$ ipython --no-banner

In [1]: import numpy as np

In [2]: import numpy.linalg as la

In [3]: np.set_printoptions(precision=1, suppress=True, linewidth=120, sign=" ")

In [4]: A = np.load("a.npy")

In [5]: A
Out[5]: 
array([[ 0,  0,  1,  1,  0,  0,  0,  0,  0,  0,  0,  0,  0,  0,  0],
       [ 0,  0,  1,  0,  0,  0,  0,  0,  1,  0,  0,  0,  0,  0,  0],
       [ 1,  1,  0,  0,  0,  0,  1,  0,  1,  0,  0,  0,  0,  1,  0],
       [ 1,  0,  0,  0,  0,  0,  0,  0,  0,  0,  0,  0,  0,  0,  0],
       [ 0,  0,  0,  0,  0,  0,  0,  1,  0,  1,  0,  0,  1,  0,  1],
       [ 0,  0,  0,  0,  0,  0,  0,  0,  0,  0,  0,  0,  0,  0,  0],
       [ 0,  0,  1,  0,  0,  0,  0,  0,  1,  0,  0,  1,  0,  0,  0],
       [ 0,  0,  0,  0,  1,  0,  0,  0,  0,  0,  0,  0,  0,  0,  0],
       [ 0,  1,  1,  0,  0,  0,  1,  0,  0,  0,  1,  0,  0,  0,  0],
       [ 0,  0,  0,  0,  1,  0,  0,  0,  0,  0,  1,  0,  0,  0,  0],
       [ 0,  0,  0,  0,  0,  0,  0,  0,  1,  1,  0,  0,  0,  0,  0],
       [ 0,  0,  0,  0,  0,  0,  1,  0,  0,  0,  0,  0,  0,  1,  1],
       [ 0,  0,  0,  0,  1,  0,  0,  0,  0,  0,  0,  0,  0,  0,  0],
       [ 0,  0,  1,  0,  0,  0,  0,  0,  0,  0,  0,  1,  0,  0,  0],
       [ 0,  0,  0,  0,  1,  0,  0,  0,  0,  0,  0,  1,  0,  0,  0]])

In [6]: Uu, sigma, Vt = la.svd(A)

In [7]: np.argmax(sigma[:-1] / (sigma[1:] + 1e-6)) + 1
Out[7]: np.int64(12)

In [8]: sigma.round(1) + 0
Out[8]: array([ 3.1,  2.4,  2.1,  2.1,  1.8,  1.5,  1.2,  1.2,  0.7,  0.7,  0.5,  0.2,  0. ,  0. ,  0. ])

In [9]: B = Uu[:, :12] @ np.diag(sigma[:12]) @ Vt[:12]

In [10]: round(float(la.norm(A - B, 2)), 1), np.round(sigma[12], 1)
Out[10]: (0.0, np.float64(0.0))

In [11]: round(float(la.norm(A - B) / la.norm(A)), 1)
Out[11]: 0.0

In [12]: la.matrix_rank(A, rtol=0.05)
Out[12]: np.int64(12)

In [13]: la.matrix_rank(B)
Out[13]: np.int64(12)
